$ ipython --no-banner

In [1]: import numpy as np

In [2]: np.set_printoptions(precision=2, suppress=True, linewidth=140)

In [3]: data = np.array([[-6, -8, 0], [-8, 4, 3], [0, 3, -6]])

In [4]: data
Out[4]: 
array([[-6, -8,  0],
       [-8,  4,  3],
       [ 0,  3, -6]])

In [5]: ev, V = np.linalg.eig(data)

In [6]: ev
Out[6]: array([  8.9, -10.9,  -6. ])

In [7]: round(float(np.prod(ev)), 2)
Out[7]: 582.0

In [8]: np.round(data @ V[:, 0] - ev[0] * V[:, 0], 2) + 0
Out[8]: array([0., 0., 0.])

In [9]: np.sort(np.linalg.eigvals(data @ data))
Out[9]: array([ 36. ,  79.2, 118.8])

In [10]: np.sort(np.linalg.eigvals(np.linalg.inv(data)))
Out[10]: array([-0.17, -0.09,  0.11])

In [11]: ev, V = np.linalg.eigh(data)

In [12]: np.round(V.T @ data @ V, 2) + 0
Out[12]: 
array([[-10.9,   0. ,   0. ],
       [  0. ,  -6. ,   0. ],
       [  0. ,   0. ,   8.9]])

In [13]: np.linalg.svd(data, compute_uv=False)
Out[13]: array([10.9,  8.9,  6. ])

In [14]: np.round(V.T @ V, 2) + 0
Out[14]: 
array([[1., 0., 0.],
       [0., 1., 0.],
       [0., 0., 1.]])

In [15]: np.linalg.eigvalsh(data @ data)
Out[15]: array([ 36. ,  79.2, 118.8])

In [16]: np.all(np.linalg.eigvalsh(data) > 0)
Out[16]: np.False_

In [17]: round(float(np.linalg.eigvalsh(data).min()), 2)
Out[17]: -10.9

In [18]: Y = np.linalg.inv(data)

In [19]: (np.abs(Y) > 1e-9).astype(int)
Out[19]: 
array([[1, 1, 1],
       [1, 1, 1],
       [1, 1, 1]])

In [20]: round(float(np.linalg.det(data) * np.linalg.det(Y)), 2)
Out[20]: 1.0

In [21]: np.round(np.linalg.inv(Y), 2) + 0
Out[21]: 
array([[-6., -8.,  0.],
       [-8.,  4.,  3.],
       [ 0.,  3., -6.]])
